>>> import numpy as np
>>> np.set_printoptions(precision=2, suppress=True, linewidth=200)
>>> def rnd(a):
...     return np.round(a, 2) + 0
... 
>>> F = np.load("a.npy")
>>> F
array([[ -1.,   1.,  -1.,  -5.],
       [  6.,  14.,   6.,   0.],
       [ -6., -19.,  -6.,   5.],
       [  6.,   9.,   6.,   5.]])
>>> left, sig, Vh = np.linalg.svd(F)
>>> vecs = Vh[:(sig > 1e-8).sum()]
>>> rng = np.random.default_rng(9987)
>>> vec = F[1] + 2 * F[0] + rng.integers(2) * np.eye(4)[2]
>>> vec
array([  4.,  16.,   5., -10.])
>>> np.linalg.matrix_rank(np.vstack([F, vec]))
np.int64(4)
>>> rnd(np.linalg.norm(vec - vecs.T @ vecs @ vec))
np.float64(0.71)
>>> np.argsort(-np.linalg.norm(F, axis=0).round(6), kind="stable")[:3]
array([1, 0, 2])
>>> [round(float(x), 2) for x in np.linalg.svd(F, compute_uv=False)[:3]]
[29.05, 9.37, 0.64]
>>> np.linalg.matrix_rank(F, rtol=0.1)
np.int64(2)
>>> A2 = F + rng.integers(-2, 3, (4, 3)) @ rng.integers(-2, 3, (3, 4))
>>> A2
array([[ -2.,   2.,  -1.,  -8.],
       [ -2.,  14.,   4.,   4.],
       [ -8., -21.,  -2.,   3.],
       [  1.,  14.,   0.,   2.]])
>>> A2 - F
array([[-1.,  1.,  0., -3.],
       [-8.,  0., -2.,  4.],
       [-2., -2.,  4., -2.],
       [-5.,  5., -6., -3.]])
>>> left, sig, Vh = np.linalg.svd(F)
>>> np.argmax(sig[:-1] / (sig[1:] + 1e-6)) + 1
np.int64(3)
>>> rnd(sig)
array([29.05,  9.37,  0.64,  0.  ])
>>> A2 = left[:, :3] @ np.diag(sig[:3]) @ Vh[:3]
>>> rnd(np.abs(F - A2).max())
np.float64(0.0)
>>> np.linalg.matrix_rank(F, rtol=0.05)
np.int64(2)
>>> rnd(np.linalg.norm(F - A2, 2)), rnd(sig[3])
(np.float64(0.0), np.float64(0.0))
>>> th = np.radians(45)
>>> r_ = np.eye(4)
>>> r_[1, 1] = r_[3, 3] = np.cos(th)
>>> r_[1, 3], r_[3, 1] = -np.sin(th), np.sin(th)
>>> rnd(r_)
array([[ 1.  ,  0.  ,  0.  ,  0.  ],
       [ 0.  ,  0.71,  0.  , -0.71],
       [ 0.  ,  0.  ,  1.  ,  0.  ],
       [ 0.  ,  0.71,  0.  ,  0.71]])
>>> A2 = F @ r_.T
>>> rnd(A2)
array([[ -1.  ,   4.24,  -1.  ,  -2.83],
       [  6.  ,   9.9 ,   6.  ,   9.9 ],
       [ -6.  , -16.97,  -6.  ,  -9.9 ],
       [  6.  ,   2.83,   6.  ,   9.9 ]])
>>> rnd(np.linalg.det(r_)), rnd(np.trace(r_))
(np.float64(1.0), np.float64(3.41))
>>> rnd(np.abs(A2 - F).max(axis=0))
array([ 0.  ,  6.17,  0.  , 14.9 ])
>>> np.allclose(F @ F.T, A2 @ A2.T)
True
>>> feats = np.array([[2, -3, -2, 1, -1, -2],
...     [2, 2, -2, 1, -3, 1],
...     [3, -2, 1, 3, 1, 0],
...     [-3, 0, -2, 1, 2, -2],
...     [-3, -1, 0, -2, -3, 2],
...     [0, 0, -1, -3, 3, 2]])
>>> np.allclose(feats, feats.T)
False
>>> rnd(np.linalg.det(feats))
np.float64(-5164.0)
>>> rnd(np.sort(np.abs(np.linalg.eigvals(feats))))
array([3.79, 3.79, 4.19, 4.23, 4.23, 4.79])
>>> np.linalg.matrix_power(feats, 4)
array([[  39,   98,   94,  204,  140,  -28],
       [  77,  247,   50,   69,   91,  -96],
       [ -43,  218,  311,   63,   53,  194],
       [ 279,  -22, -273,   18, -151,  156],
       [ 178,  -62,  -33, -108,  411,  -98],
       [ 255, -346, -132, -113, -163,  131]])
>>> np.allclose(feats @ feats.T, feats.T @ feats)
False
>>> (feats - feats.T) / 2
array([[ 0. , -2.5, -2.5,  2. ,  1. , -1. ],
       [ 2.5,  0. ,  0. ,  0.5, -1. ,  0.5],
       [ 2.5,  0. ,  0. ,  2.5,  0.5,  0.5],
       [-2. , -0.5, -2.5,  0. ,  2. ,  0.5],
       [-1. ,  1. , -0.5, -2. ,  0. , -0.5],
       [ 1. , -0.5, -0.5, -0.5,  0.5,  0. ]])
>>> u = np.array([0, 2, 2])
>>> np.convolve(feats[5], u)
array([ 0,  0,  0, -2, -8,  0, 10,  4])
>>> np.cross(feats[5, :3], feats[1, :3])
array([ 2, -2,  0])
>>> np.polyval(u, feats[5])
array([ 2,  2,  0, -4,  8,  6])
>>> u, v = feats[1], feats[2]
>>> u @ v
np.int64(0)
>>> p = (u @ v) / (u @ u) * u
>>> (v - p) @ u
np.float64(0.0)
>>> W0 = np.loadtxt("w.csv", delimiter=",")
>>> W0
array([[  1. ,   0. ,  -0.2,   0. ,   0. ],
       [  1.5,  -0.2,   0. ,  -1.1,   0.6],
       [  0.8,   0.6,  -0.3,   0.3,  -0.2],
       [ -0.2,  -0.2,  -1.3,  -0.5,   2. ],
       [  0.2,   0.7,   0.2,   1.1,   0.7],
       [  0.3,  -0.8,   0.8,  -3.3,   0. ],
       [-10. ,  14. , -44. ,  -6. , -20. ],
       [ -0.4,   0.4,  -1.4,   0. ,   1.3],
       [ -0.5,   0.9,   0.8,  -0.3,  -0.3],
       [ -0.8,  -1.9,   1.1,  -0.1,  -0.9],
       [  0. ,   1.7,   1.3,  -1.2,  -1. ],
       [ -0.8,   1.1,  -0.4,  -0.8,   0.9],
       [  0.8,   0.7,   1.3,  -0.5,   0. ],
       [  0.3,   0. ,   0. ,  -0.1,   0.1],
       [ -1.2,   2.4,   0. ,   0.2,   0.9],
       [ -1.4,   1.2,   0. ,   1.4,   0.7],
       [ -1.2,  -1.4,   0.3,  -0.9,  -0.5],
       [ -0.5,  -0.2,  -0.9,   0.6,  -0.4],
       [  0. ,   0.1,  -0.8,  -0.1,   1.6],
       [ -0.7,   0.5,   0.8,   0.1,   0.4],
       [  0. ,   1.7,  -0.7,   1.7,  -0.7],
       [ -0.6,  -0.7,   0.7,   1.4,  -0.1],
       [ -1.1,  -0.5,  -0.9,   0.2,   0.5],
       [ -0.3,   0.2,   1.9,   0.8,  -0.5]])
>>> # row 6 dominates
>>> th = np.radians(72)
>>> r_ = np.eye(5)
>>> r_[3, 3] = r_[0, 0] = np.cos(th)
>>> r_[3, 0], r_[0, 3] = -np.sin(th), np.sin(th)
>>> rnd(r_)
array([[ 0.31,  0.  ,  0.  ,  0.95,  0.  ],
       [ 0.  ,  1.  ,  0.  ,  0.  ,  0.  ],
       [ 0.  ,  0.  ,  1.  ,  0.  ,  0.  ],
       [-0.95,  0.  ,  0.  ,  0.31,  0.  ],
       [ 0.  ,  0.  ,  0.  ,  0.  ,  1.  ]])
>>> A2 = W0 @ r_.T
>>> np.allclose(W0 @ W0.T, A2 @ A2.T)
True
>>> rnd(np.linalg.svd(W0, compute_uv=False)), rnd(np.linalg.svd(A2, compute_uv=False))
(array([51.75,  5.57,  4.61,  4.45,  3.57]), array([51.75,  5.57,  4.61,  4.45,  3.57]))
>>> rnd(np.linalg.det(r_)), rnd(np.trace(r_))
(np.float64(1.0), np.float64(3.62))
>>> d = np.linalg.norm(W0[:, None] - W0[None], axis=-1)
>>> rnd(d[:5, :5])
array([[0.  , 1.38, 0.73, 2.63, 1.73],
       [1.38, 0.  , 1.95, 2.63, 2.72],
       [0.73, 1.95, 0.  , 2.85, 1.44],
       [2.63, 2.63, 2.85, 0.  , 2.73],
       [1.73, 2.72, 1.44, 2.73, 0.  ]])
>>> A2 = W0 / np.sqrt((W0 ** 2).mean(axis=1, keepdims=True))
>>> rnd(A2[15])
array([-1.29,  1.11,  0.  ,  1.29,  0.65])
>>> np.linalg.matrix_rank(A2) == np.linalg.matrix_rank(W0)
np.True_
>>> G = W0.T @ W0
>>> np.allclose(G, G.T)
True
>>> (W0 @ W0.T).shape
(24, 24)
>>> rnd(np.diag(G))
array([ 113.72,  219.87, 1953.43,   60.81,  414.73])
>>> rnd(np.linalg.eigvalsh(G)[::-1])
array([2677.71,   31.06,   21.29,   19.77,   12.74])
>>> np.linalg.matrix_rank(G)
np.int64(5)
>>> rnd(np.linalg.svd(W0, compute_uv=False) ** 2)
array([2677.71,   31.06,   21.29,   19.77,   12.74])
>>> m1 = np.load("out1.npy")
>>> rnd(m1)
array([[  7.23, -14.96, -10.04,  -4.12,  -2.51],
       [ -2.38,  -4.62,  -0.17, -18.59,  -5.24],
       [ -8.97,  12.48,  10.25,  -7.62,  -0.76],
       [  8.43,  -8.93,  -8.61,  12.99,   2.49],
       [ -1.64,  -5.81,  -1.07, -18.29,  -5.28],
       [ -8.78,  13.96,  10.66,  -3.78,   0.37],
       [  5.24, -13.99,  -8.42,  -9.55,  -3.82],
       [  7.28,  -5.35,  -6.58,  16.17,   3.66],
       [ -8.88,  13.55,  10.58,  -5.05,   0.01],
       [  8.54,  -9.4 ,  -8.86,  12.44,   2.3 ],
       [  6.78,  -4.07,  -5.79,  16.97,   3.99],
       [  8.89, -13.53, -10.58,   5.1 ,   0.01],
       [ -1.13,   9.74,   4.26,  16.12,   5.1 ],
       [ -5.57,  14.22,   8.72,   8.8 ,   3.65],
       [ -5.16,   0.46,   3.45, -18.42,  -4.71],
       [ -6.43,   3.23,   5.27, -17.41,  -4.18],
       [ -6.66,  14.8 ,   9.62,   5.92,   2.96],
       [  4.72,   0.41,  -2.85,  18.6 ,   4.84],
       [  8.65, -14.26, -10.69,   2.68,  -0.69],
       [  2.67, -11.58,  -5.91, -14.17,  -4.78],
       [  8.96, -12.86, -10.38,   6.79,   0.51],
       [ -4.84,  -0.18,   3.02, -18.56,  -4.81],
       [ -4.54,  13.43,   7.77,  11.02,   4.14],
       [  6.42,  -3.22,  -5.26,  17.41,   4.18],
       [  1.85,   5.47,   0.81,  18.39,   5.28]])
>>> # rows and columns are dependent
>>> z = m1[:, 3] > np.median(m1[:, 3])
>>> u = m1[z].mean(axis=0) - m1[~z].mean(axis=0)
>>> z.astype(int)
array([0, 0, 0, 1, 0, 0, 0, 1, 0, 1, 1, 0, 1, 1, 0, 0, 1, 1, 0, 0, 1, 0, 1, 1, 1])
>>> rnd(u)
array([ 4.03,  3.9 , -1.15, 23.3 ,  6.39])
>>> np.argsort(-np.abs(u).round(6), kind="stable")
array([3, 4, 0, 1, 2])
>>> (((m1 - m1.mean(axis=0)) @ u > 0) == z).mean()
np.float64(0.92)
>>> ((m1 - m1.mean(axis=0)) @ u > 0).astype(int)
array([0, 0, 0, 1, 0, 0, 0, 1, 0, 1, 1, 1, 1, 1, 0, 0, 1, 1, 1, 0, 1, 0, 1, 1, 1])
>>> Z = m1[[22, 8]].astype(float)
>>> for _ in range(4):
...     z = np.linalg.norm(m1[:, None] - Z, axis=-1).argmin(axis=1)
...     Z = np.array([m1[z == j].mean(axis=0) for j in range(2)])
... 
>>> z
array([1, 1, 1, 0, 1, 1, 1, 0, 1, 0, 0, 0, 0, 0, 1, 1, 0, 0, 0, 1, 0, 1, 0, 0, 0])
>>> np.abs(Z[1] - Z[0]).argmax()
np.int64(3)
>>> np.linalg.matrix_rank(m1)
np.int64(2)
>>> np.unravel_index(np.abs(m1).argmax(), m1.shape)
(np.int64(17), np.int64(3))
>>> rnd(m1.mean(axis=0))
array([ 0.83, -0.84, -0.83,  1.35,  0.27])
>>> m1.shape
(25, 5)
>>> np.count_nonzero(m1)
np.int64(125)
>>> J = np.loadtxt("test16.csv", delimiter=",")
>>> rnd(J)
array([[-0.52, -0.3 ,  0.03,  0.41, -0.69],
       [-0.47, -0.46, -0.52,  0.03,  0.55],
       [ 0.56, -0.55, -0.43, -0.27, -0.36],
       [-0.38,  0.45, -0.42, -0.62, -0.31],
       [ 0.23,  0.45, -0.61,  0.61, -0.03]])
>>> # columns are unit length and at right angles
>>> vec = np.array([2, -1, 0, -3, -2])
>>> rnd(np.linalg.det(J))
np.float64(1.0)
>>> 5 - np.linalg.matrix_rank(J - np.eye(5), tol=1e-8)
np.int64(1)
>>> G = np.cov(W0, rowvar=False)
>>> np.argwhere(np.triu(np.abs(np.corrcoef(W0.T)) > 0.8, 1))
array([[0, 1],
       [0, 2],
       [0, 4],
       [1, 2],
       [1, 4],
       [2, 4]])
>>> G.shape
(5, 5)
>>> np.argsort(-W0.std(axis=0).round(6), kind="stable")
array([2, 4, 1, 0, 3])
>>> z = rng.permutation(5)
>>> A2 = J[:, z] * rng.choice([-1, 1], 5)
>>> rnd(A2)
array([[-0.41, -0.69,  0.03, -0.52,  0.3 ],
       [-0.03,  0.55, -0.52, -0.47,  0.46],
       [ 0.27, -0.36, -0.43,  0.56,  0.55],
       [ 0.62, -0.31, -0.42, -0.38, -0.45],
       [-0.61, -0.03, -0.61,  0.23, -0.45]])
>>> left, _, Vh = np.linalg.svd(J.T @ A2)
>>> rnd(np.linalg.lstsq(J, A2)[0])
array([[ 0.,  0.,  0.,  1.,  0.],
       [ 0.,  0.,  0.,  0., -1.],
       [ 0.,  0.,  1.,  0.,  0.],
       [-1.,  0.,  0.,  0.,  0.],
       [ 0.,  1.,  0.,  0.,  0.]])
>>> z
array([3, 4, 2, 0, 1])
>>> A = np.tanh(np.array([[0.6, 0.7],
...     [0.6, -0.5],
...     [0.0, -0.9],
...     [1.2, -1.4],
...     [0.1, -0.4],
...     [0.6, -1.0],
...     [-1.5, -0.5],
...     [1.3, -0.8],
...     [-1.5, -0.4],
...     [0.0, 0.6],
...     [-1.4, -0.4],
...     [0.8, -1.5],
...     [-0.3, 0.3],
...     [-0.8, 1.3],
...     [0.5, 0.3]]) @ np.array([[0.3, -0.2, 1.0, 0.6], [0.0, 0.6, -0.7, 0.2]]))
>>> rnd(A)
array([[ 0.18,  0.29,  0.11,  0.46],
       [ 0.18, -0.4 ,  0.74,  0.25],
       [ 0.  , -0.49,  0.56, -0.18],
       [ 0.35, -0.79,  0.97,  0.41],
       [ 0.03, -0.25,  0.36, -0.02],
       [ 0.18, -0.62,  0.86,  0.16],
       [-0.42,  0.  , -0.82, -0.76],
       [ 0.37, -0.63,  0.95,  0.55],
       [-0.42,  0.06, -0.84, -0.75],
       [ 0.  ,  0.35, -0.4 ,  0.12],
       [-0.4 ,  0.04, -0.81, -0.73],
       [ 0.24, -0.79,  0.95,  0.18],
       [-0.09,  0.24, -0.47, -0.12],
       [-0.24,  0.74, -0.94, -0.22],
       [ 0.15,  0.08,  0.28,  0.35]])
>>> z = rng.permutation(5)
>>> z
array([3, 2, 1, 4, 0])
>>> A2 = J[z][:, z]
>>> rnd(np.linalg.det(A2)), rnd(np.linalg.det(J[z]))
(np.float64(1.0), np.float64(-1.0))
>>> rnd(np.linalg.det(2 * J)), rnd(np.linalg.det(J))
(np.float64(32.0), np.float64(1.0))
>>> rnd(np.einsum("ij,ji->", J, J))
np.float64(2.11)
>>> rnd(np.poly(J))
array([ 1.  ,  2.06,  1.07, -1.07, -2.06, -1.  ])
>>> rnd(np.kron(np.eye(2, dtype=int), J))
array([[-0.52, -0.3 ,  0.03,  0.41, -0.69,  0.  ,  0.  ,  0.  ,  0.  ,  0.  ],
       [-0.47, -0.46, -0.52,  0.03,  0.55,  0.  ,  0.  ,  0.  ,  0.  ,  0.  ],
       [ 0.56, -0.55, -0.43, -0.27, -0.36,  0.  ,  0.  ,  0.  ,  0.  ,  0.  ],
       [-0.38,  0.45, -0.42, -0.62, -0.31,  0.  ,  0.  ,  0.  ,  0.  ,  0.  ],
       [ 0.23,  0.45, -0.61,  0.61, -0.03,  0.  ,  0.  ,  0.  ,  0.  ,  0.  ],
       [ 0.  ,  0.  ,  0.  ,  0.  ,  0.  , -0.52, -0.3 ,  0.03,  0.41, -0.69],
       [ 0.  ,  0.  ,  0.  ,  0.  ,  0.  , -0.47, -0.46, -0.52,  0.03,  0.55],
       [ 0.  ,  0.  ,  0.  ,  0.  ,  0.  ,  0.56, -0.55, -0.43, -0.27, -0.36],
       [ 0.  ,  0.  ,  0.  ,  0.  ,  0.  , -0.38,  0.45, -0.42, -0.62, -0.31],
       [ 0.  ,  0.  ,  0.  ,  0.  ,  0.  ,  0.23,  0.45, -0.61,  0.61, -0.03]])
>>> rnd(np.linalg.det(J[::-1]))
np.float64(1.0)
>>> rnd(np.linalg.eigvals(J))
array([ 1.  +0.j  , -0.53+0.85j, -0.53-0.85j, -1.  +0.09j, -1.  -0.09j])
